$ ipython --no-banner

In [1]: import numpy as np

In [2]: np.set_printoptions(precision=1, suppress=True, linewidth=120, sign=" ")

In [3]: th = np.deg2rad(120)

In [4]: M = np.eye(3)

In [5]: M[np.ix_([0, 2], [0, 2])] = [[np.cos(th), -np.sin(th)], [np.sin(th), np.cos(th)]]

In [6]: M
Out[6]: 
array([[-0.5,  0. , -0.9],
       [ 0. ,  1. ,  0. ],
       [ 0.9,  0. , -0.5]])

In [7]: print(np.linalg.matrix_power(M, 2))
[[-0.5  0.   0.9]
 [ 0.   1.   0. ]
 [-0.9  0.  -0.5]]

In [8]: round(np.linalg.det(M), 1)
Out[8]: np.float64(1.0)

In [9]: print((M + M.T) / 2)
[[-0.5  0.   0. ]
 [ 0.   1.   0. ]
 [ 0.   0.  -0.5]]

In [10]: assert M == M.T
---------------------------------------------------------------------------
ValueError                                Traceback (most recent call last)
Cell In[10], line 1
----> 1 assert M == M.T

ValueError: The truth value of an array with more than one element is ambiguous. Use a.any() or a.all()

In [11]: B = np.linalg.inv(M)

In [12]: (np.abs(B) > 1e-9).astype(int)
Out[12]: 
array([[ 1,  0,  1],
       [ 0,  1,  0],
       [ 1,  0,  1]])

In [13]: np.round(M @ B, 1) + 0
Out[13]: 
array([[ 1.,  0.,  0.],
       [ 0.,  1.,  0.],
       [ 0.,  0.,  1.]])

In [14]: round(np.linalg.det(M) * np.linalg.det(B), 1)
Out[14]: np.float64(1.0)

In [15]: B
Out[15]: 
array([[-0.5,  0. ,  0.9],
       [ 0. ,  1. ,  0. ],
       [-0.9, -0. , -0.5]])

In [16]: rng = np.random.default_rng(357)

In [17]: B = M + rng.integers(-2, 3, (3, 1)) @ rng.integers(-2, 3, (1, 3))

In [18]: B
Out[18]: 
array([[-1.5,  1. , -2.9],
       [ 1. ,  0. ,  2. ],
       [ 2.9, -2. ,  3.5]])

In [19]: np.linalg.matrix_rank(B - M, tol=1e-8)
Out[19]: np.int64(1)

In [20]: print(np.abs(B - M).sum(axis=1))
[ 4.  4.  8.]

In [21]: B - M
Out[21]: 
array([[-1.,  1., -2.],
       [ 1., -1.,  2.],
       [ 2., -2.,  4.]])

In [22]: O, vecs = np.linalg.qr(M[:, :1])[0], np.linalg.qr(M[:, 1:])[0]

In [23]: sv = np.linalg.svd(O.T @ vecs, compute_uv=False)

In [24]: sv.round(1) + 0
Out[24]: array([ 0.])

In [25]: np.degrees(np.arccos(sv.clip(0, 1)))
Out[25]: array([ 90.])

In [26]: G = M.T @ M

In [27]: np.linalg.eigvalsh(G)[::-1]
Out[27]: array([ 1.,  1.,  1.])

In [28]: G.round(1) + 0
Out[28]: 
array([[ 1.,  0.,  0.],
       [ 0.,  1.,  0.],
       [ 0.,  0.,  1.]])

In [29]: (M @ M.T).shape
Out[29]: (3, 3)

In [30]: np.diag(G)
Out[30]: array([ 1.,  1.,  1.])

In [31]: print(np.linalg.svd(M, compute_uv=False) ** 2)
[ 1.  1.  1.]

In [32]: A = np.load("a.npy")

In [33]: A
Out[33]: 
array([[  5.4,  -4.8,   2.4],
       [  9.8,  -6.6,   3.9],
       [  4.9,   1.8,   1.2],
       [  3.7, -14. ,   3.4],
       [  0.1,   1.2,   0. ],
       [  5.3,  -8.3,   2.9],
       [ -1.5,  12.5,  -2.3],
       [ -5.2,  -5.8,  -0.3],
       [ -1.6, -11.4,   1.6],
       [ 13. ,  -9.6,   5.2],
       [  4.6,  -2.1,   1.7],
       [ -0.6,   0.3,   0. ],
       [  6.3,   5.4,   1. ],
       [  6. ,   3.2,   1.3],
       [-10.2,   0.4,  -2.7],
       [ -6. ,  28.1,  -6. ],
       [ -2.1,   2.5,  -0.8],
       [ -7.7,  -7.4,  -0.7],
       [ -1.3,   6.7,  -1.3],
       [ -0.2,   4.8,  -0.7],
       [ -2.8,  14.9,  -3. ],
       [  0.8,  -2.4,   0.8],
       [ -4.5,  -4.6,  -0.3]])

In [34]: x0 = np.array([-2, 2, -1])

In [35]: target = A @ x0

In [36]: np.round(np.linalg.pinv(A) @ A, 1) + 0
Out[36]: 
array([[ 1.,  0.,  0.],
       [ 0.,  1.,  0.],
       [ 0.,  0.,  1.]])

In [37]: print(np.linalg.solve(A.T @ A, A.T @ target))
[-2.  2. -1.]

In [38]: np.linalg.lstsq(A, target)[0]
Out[38]: array([-2.,  2., -1.])

In [39]: target = target + 0.3 * rng.normal(size=23)

In [40]: target
Out[40]: 
array([-22.5, -36. ,  -7.8, -38.7,   2.4, -30.2,  30.6,  -0.6, -21.3, -50.7, -15. ,   1.7,  -2.8,  -6.7,  24.4,  74.1,
        10.2,   1.1,  17.4,  10.2,  38.5,  -6.8,   0.6])

In [41]: c, *_ = np.linalg.lstsq(A, target)

In [42]: [round(float(np.linalg.norm(np.linalg.solve(A.T @ A + lam * np.eye(3), A.T @ target))), 2) for lam in (0, 1, 10, 100)]
Out[42]: [3.05, 3.0, 2.98, 2.81]

In [43]: c
Out[43]: array([-2.2,  2.1, -0.3])
